>>> import numpy as np
>>> np.set_printoptions(suppress=True, linewidth=140)
>>> def tidy(a):
...     return np.round(a, 3) + 0
... 
>>> F = np.array([[-1, -2, 0, 0, 0, 0],
...     [-1, 2, 0, 0, 0, 0],
...     [-2, -2, 0, 0, 0, 0],
...     [0, 0, -1, -2, 0, 0],
...     [0, 0, -1, 2, 0, 0],
...     [0, 0, -2, -2, 0, 0],
...     [0, 0, 0, 0, -1, -2],
...     [0, 0, 0, 0, -1, 2],
...     [0, 0, 0, 0, -2, -2]])
>>> x = np.array([2, 1, 1, 2, 6, 6])
>>> rhs = F @ x
>>> tidy(np.linalg.solve(F.T @ F, F.T @ rhs))
array([2., 1., 1., 2., 6., 6.])
>>> tidy(np.linalg.lstsq(F, rhs)[0])
array([2., 1., 1., 2., 6., 6.])
>>> tidy(np.linalg.pinv(F) @ F)
array([[1., 0., 0., 0., 0., 0.],
       [0., 1., 0., 0., 0., 0.],
       [0., 0., 1., 0., 0., 0.],
       [0., 0., 0., 1., 0., 0.],
       [0., 0., 0., 0., 1., 0.],
       [0., 0., 0., 0., 0., 1.]])
>>> rng = np.random.default_rng(68)
>>> rhs = rhs + 0.3 * rng.normal(size=9)
>>> tidy(rhs)
array([ -3.44 ,   0.259,  -5.787,  -4.996,   3.396,  -5.758, -17.988,   6.097, -24.445])
>>> coef, *_ = np.linalg.lstsq(F, rhs)
>>> tidy(coef)
array([1.807, 0.979, 0.789, 2.095, 6.092, 6.058])
>>> [round(float(np.linalg.norm(np.linalg.solve(F.T @ F + lam * np.eye(6), F.T @ rhs))), 2) for lam in (0, 1, 10, 100)]
[9.11, 8.38, 5.09, 1.06]
>>> Uu, s, Vt = np.linalg.svd(F, full_matrices=False)
>>> tidy(Uu.T @ F @ Vt.T)
array([[3.742, 0.   , 0.   , 0.   , 0.   , 0.   ],
       [0.   , 3.742, 0.   , 0.   , 0.   , 0.   ],
       [0.   , 0.   , 3.742, 0.   , 0.   , 0.   ],
       [0.   , 0.   , 0.   , 2.   , 0.   , 0.   ],
       [0.   , 0.   , 0.   , 0.   , 2.   , 0.   ],
       [0.   , 0.   , 0.   , 0.   , 0.   , 2.   ]])
>>> tidy(s)
array([3.742, 3.742, 3.742, 2.   , 2.   , 2.   ])
>>> tidy(s / s[0])
array([1.   , 1.   , 1.   , 0.535, 0.535, 0.535])
>>> tidy(np.cumsum(s ** 2) / np.sum(s ** 2))
array([0.259, 0.519, 0.778, 0.852, 0.926, 1.   ])
>>> (s > 1e-8).sum()
np.int64(6)
>>> tidy(Vt @ Vt.T)
array([[1., 0., 0., 0., 0., 0.],
       [0., 1., 0., 0., 0., 0.],
       [0., 0., 1., 0., 0., 0.],
       [0., 0., 0., 1., 0., 0.],
       [0., 0., 0., 0., 1., 0.],
       [0., 0., 0., 0., 0., 1.]])
>>> tidy(np.sqrt((s ** 2).sum())), tidy(np.linalg.norm(F))
(np.float64(7.348), np.float64(7.348))
>>> data = np.loadtxt("mat.csv", delimiter=",")
>>> data
array([[0., 5., 1.],
       [5., 4., 1.],
       [1., 1., 4.]])
>>> x = np.array([1, 0, 0])
>>> rhs = data @ x
>>> rhs
array([0., 5., 1.])
>>> tidy(np.linalg.solve(data, rhs + data[:, 2]))
array([1., 0., 1.])
>>> tidy(np.linalg.solve(data, data[:, 0]))
array([1., 0., 0.])
>>> K = np.loadtxt("block9.csv", delimiter=",")
>>> tidy(K)
array([[ 0.809, -0.588,  0.   ],
       [ 0.588,  0.809,  0.   ],
       [ 0.   ,  0.   ,  1.   ]])
>>> x = np.array([1, -1, -1])
>>> tidy(np.linalg.norm(x)), tidy(np.linalg.norm(K @ x))
(np.float64(1.732), np.float64(1.732))
>>> [p for p in range(1, 25) if np.allclose(np.linalg.matrix_power(K, p), np.eye(3))]
[10, 20]
>>> tidy(np.linalg.det(K))
np.float64(1.0)
>>> tidy(np.sort(np.abs(np.degrees(np.angle(np.linalg.eigvals(K))))))
array([ 0., 36., 36.])
>>> tidy(np.linalg.inv(K))
array([[ 0.809,  0.588,  0.   ],
       [-0.588,  0.809,  0.   ],
       [ 0.   ,  0.   ,  1.   ]])
>>> tidy(np.linalg.norm(K, axis=0))
array([1., 1., 1.])
>>> tidy(K @ K.T)
array([[1., 0., 0.],
       [0., 1., 0.],
       [0., 0., 1.]])
>>> hat = np.triu(np.array([[1, -2, 1], [1, 1, 2], [1, 1, 0]]), 1) + np.eye(3)
>>> out = hat @ K @ np.linalg.inv(hat)
>>> tidy(hat @ K - K @ hat)
array([[-1.176,  0.   ,  1.367],
       [ 0.   ,  1.176, -0.206],
       [ 0.   ,  0.   ,  0.   ]])
>>> tidy(out)
array([[-0.367, -2.939,  7.244],
       [ 0.588,  1.985, -2.557],
       [ 0.   ,  0.   ,  1.   ]])
>>> np.linalg.matrix_rank(out)
np.int64(3)
>>> X = np.load("dump.npy")
>>> X
array([[1, 0, 0],
       [0, 1, 0],
       [0, 5, 1]])
>>> q, r_ = np.linalg.qr(X)
>>> tidy(q @ r_)
array([[1., 0., 0.],
       [0., 1., 0.],
       [0., 5., 1.]])
>>> q.shape, r_.shape
((3, 3), (3, 3))
>>> tidy(q.T @ q)
array([[1., 0., 0.],
       [0., 1., 0.],
       [0., 0., 1.]])
>>> tidy(np.abs(np.diag(r_)))
array([1.   , 5.099, 0.196])
>>> np.allclose(r_.T @ r_, X.T @ X)
True
>>> q, evecs = np.linalg.qr(X[:, :2])[0], np.linalg.qr(X[:, 2:])[0]
>>> s = np.linalg.svd(q.T @ evecs, compute_uv=False)
>>> tidy(s)
array([0.981])
>>> tidy(np.degrees(np.arccos(s.clip(0, 1))))
array([11.31])
>>> f = np.array([-7, -9, 4])
>>> out = X + np.outer(f, np.eye(3)[1])
>>> tidy(np.linalg.det(out) / np.linalg.det(X)), tidy(1 + np.linalg.solve(X, f)[1])
(np.float64(-8.0), np.float64(-8.0))
>>> arr = np.array([[2.1, -2.3, 1.1, 0.2],
...     [0.9, 0.3, 0.6, 2.1],
...     [-0.3, 1.2, -2.0, 0.4],
...     [-0.3, 0.1, -0.9, 1.2],
...     [0.0, 1.0, 0.2, 0.7],
...     [1.3, -1.7, -0.2, -1.2],
...     [-1.1, 1.3, 0.4, -0.3],
...     [1.0, 0.0, 0.7, 1.6],
...     [0.6, 0.2, -1.7, 0.8],
...     [1.5, 2.1, 0.1, -0.2],
...     [0.5, 0.2, -1.2, 0.4],
...     [0.7, -1.3, -2.5, 0.3]])
>>> arr[0] *= 10
>>> arr
array([[ 21. , -23. ,  11. ,   2. ],
       [  0.9,   0.3,   0.6,   2.1],
       [ -0.3,   1.2,  -2. ,   0.4],
       [ -0.3,   0.1,  -0.9,   1.2],
       [  0. ,   1. ,   0.2,   0.7],
       [  1.3,  -1.7,  -0.2,  -1.2],
       [ -1.1,   1.3,   0.4,  -0.3],
       [  1. ,   0. ,   0.7,   1.6],
       [  0.6,   0.2,  -1.7,   0.8],
       [  1.5,   2.1,   0.1,  -0.2],
       [  0.5,   0.2,  -1.2,   0.4],
       [  0.7,  -1.3,  -2.5,   0.3]])
>>> G = np.cov(arr, rowvar=False)
>>> np.argsort(-arr.std(axis=0).round(6), kind="stable")
array([1, 0, 2, 3])
>>> G.shape
(4, 4)
>>> tidy(np.median(arr, axis=0))
array([ 0.65,  0.2 , -0.05,  0.55])
>>> tidy(np.linalg.eigvalsh(G)[::-1])
array([92.891,  1.464,  0.723,  0.404])
>>> tidy(G)
array([[ 35.797, -40.196,  19.956,   2.509],
       [-40.196,  46.39 , -22.184,  -2.75 ],
       [ 19.956, -22.184,  12.346,   1.566],
       [  2.509,  -2.75 ,   1.566,   0.95 ]])
>>> tidy(np.corrcoef(arr.T))
array([[ 1.   , -0.986,  0.949,  0.43 ],
       [-0.986,  1.   , -0.927, -0.414],
       [ 0.949, -0.927,  1.   ,  0.457],
       [ 0.43 , -0.414,  0.457,  1.   ]])
>>> def softmax(z):
...     e = np.exp(z - z.max(axis=-1, keepdims=True))
...     return e / e.sum(axis=-1, keepdims=True)
... 
>>> tidy(softmax(10 * G[0]))
array([1., 0., 0., 0.])
>>> tidy(softmax(G[0]))
array([1., 0., 0., 0.])
>>> scores = G @ G.T / np.sqrt(4)
>>> tidy(softmax(scores))
array([[1., 0., 0., 0.],
       [0., 1., 0., 0.],
       [1., 0., 0., 0.],
       [1., 0., 0., 0.]])
>>> softmax(scores).round(6).argmax(axis=1)
array([0, 1, 0, 0])
>>> tidy(softmax(scores + np.triu(np.full(scores.shape, -np.inf), 1)))
array([[1., 0., 0., 0.],
       [0., 1., 0., 0.],
       [1., 0., 0., 0.],
       [1., 0., 0., 0.]])
>>> labels = arr[:, 3] > np.median(arr[:, 3])
>>> f = arr[labels].mean(axis=0) - arr[~labels].mean(axis=0)
>>> tidy(f)
array([ 3.433, -3.867,  2.55 ,  1.5  ])
>>> labels.astype(int)
array([1, 1, 0, 1, 1, 0, 0, 1, 1, 0, 0, 0])
>>> ((arr - arr.mean(axis=0)) @ f > 0).astype(int)
array([1, 0, 0, 0, 0, 0, 0, 0, 0, 0, 0, 0])
>>> J = np.array([[2, 1, 2, 2, 0],
...     [1, 2, 1, 2, 1],
...     [1, 0, 2, 0, 2],
...     [3, 3, 3, 3, 3],
...     [3, 3, 3, 1, 3]])
>>> J[4] = J[0]
>>> J
array([[2, 1, 2, 2, 0],
       [1, 2, 1, 2, 1],
       [1, 0, 2, 0, 2],
       [3, 3, 3, 3, 3],
       [2, 1, 2, 2, 0]])
>>> np.einsum("ii->", J)
np.int64(9)
>>> np.kron(np.eye(2, dtype=int), J)
array([[2, 1, 2, 2, 0, 0, 0, 0, 0, 0],
       [1, 2, 1, 2, 1, 0, 0, 0, 0, 0],
       [1, 0, 2, 0, 2, 0, 0, 0, 0, 0],
       [3, 3, 3, 3, 3, 0, 0, 0, 0, 0],
       [2, 1, 2, 2, 0, 0, 0, 0, 0, 0],
       [0, 0, 0, 0, 0, 2, 1, 2, 2, 0],
       [0, 0, 0, 0, 0, 1, 2, 1, 2, 1],
       [0, 0, 0, 0, 0, 1, 0, 2, 0, 2],
       [0, 0, 0, 0, 0, 3, 3, 3, 3, 3],
       [0, 0, 0, 0, 0, 2, 1, 2, 2, 0]])
>>> tidy(np.linalg.det(J[::-1]))
np.float64(0.0)
>>> np.linalg.lstsq(J[:-1].T, J[-1])[2]
np.int32(4)
>>> tidy(np.trace(np.linalg.pinv(J) @ J))
np.float64(4.0)
>>> np.allclose(J[:-1].T @ np.linalg.lstsq(J[:-1].T, J[-1])[0], J[-1])
True
>>> np.abs(np.diag(np.linalg.qr(J)[1])) > 1e-9
array([ True,  True,  True,  True, False])
>>> r = np.linalg.matrix_rank(J)
>>> r
np.int64(4)
>>> N = np.linalg.svd(J)[2][r:].T
>>> np.linalg.matrix_rank(J.T @ J), np.linalg.matrix_rank(J @ J.T)
(np.int64(4), np.int64(4))
>>> np.allclose(J @ N, 0)
True
>>> tidy(J @ N)
array([[0.],
       [0.],
       [0.],
       [0.],
       [0.]])
>>> tidy(N @ N.T)
array([[ 0. ,  0. ,  0. ,  0. ,  0. ],
       [ 0. ,  0.4,  0.2, -0.4, -0.2],
       [ 0. ,  0.2,  0.1, -0.2, -0.1],
       [ 0. , -0.4, -0.2,  0.4,  0.2],
       [ 0. , -0.2, -0.1,  0.2,  0.1]])
>>> tidy(N[:, 0] / N[np.abs(N[:, 0]).round(6).argmax(), 0])
array([ 0. ,  1. ,  0.5, -1. , -0.5])
>>> mat = np.loadtxt("arr.csv", delimiter=",")
>>> mat
array([[ 2.,  1.,  2.,  2.,  0.],
       [ 2., 22.,  2.,  2.,  0.],
       [ 0.,  1.,  2.,  0.,  0.],
       [ 0.,  1.,  1.,  2.,  2.],
       [ 2.,  0.,  2.,  0., 22.]])
>>> x = np.array([2, -2, 0, -2, -1])
>>> rhs = mat @ x
>>> coef, lr = np.zeros(5), 1 / np.linalg.norm(mat, 2) ** 2
>>> for i in range(25):
...     coef -= lr * mat.T @ (mat @ coef - rhs)
...     if i % 5 == 0: print(i, round(np.linalg.norm(mat @ coef - rhs), 3))
... 
0 4.135
5 4.006
10 3.925
15 3.846
20 3.768
>>> tidy(np.linalg.cond(mat))
np.float64(16.94)
>>> m1 = np.loadtxt("x.csv", delimiter=",")
>>> m1
array([[ 0.,  0.,  6.,  0.,  0.],
       [ 0.,  0.,  0.,  0.,  9.],
       [ 0.,  0.,  0., -5.,  0.],
       [ 6.,  0.,  0.,  0.,  0.],
       [ 0., -7.,  0.,  0.,  0.]])
>>> f, v = K[2], K[0]
>>> f @ v
np.float64(0.0)
>>> p = (f @ v) / (f @ f) * f
>>> p
array([0., 0., 0.])
>>> (v - p) @ f
np.float64(0.0)
>>> tidy(v - p)
array([ 0.809, -0.588,  0.   ])
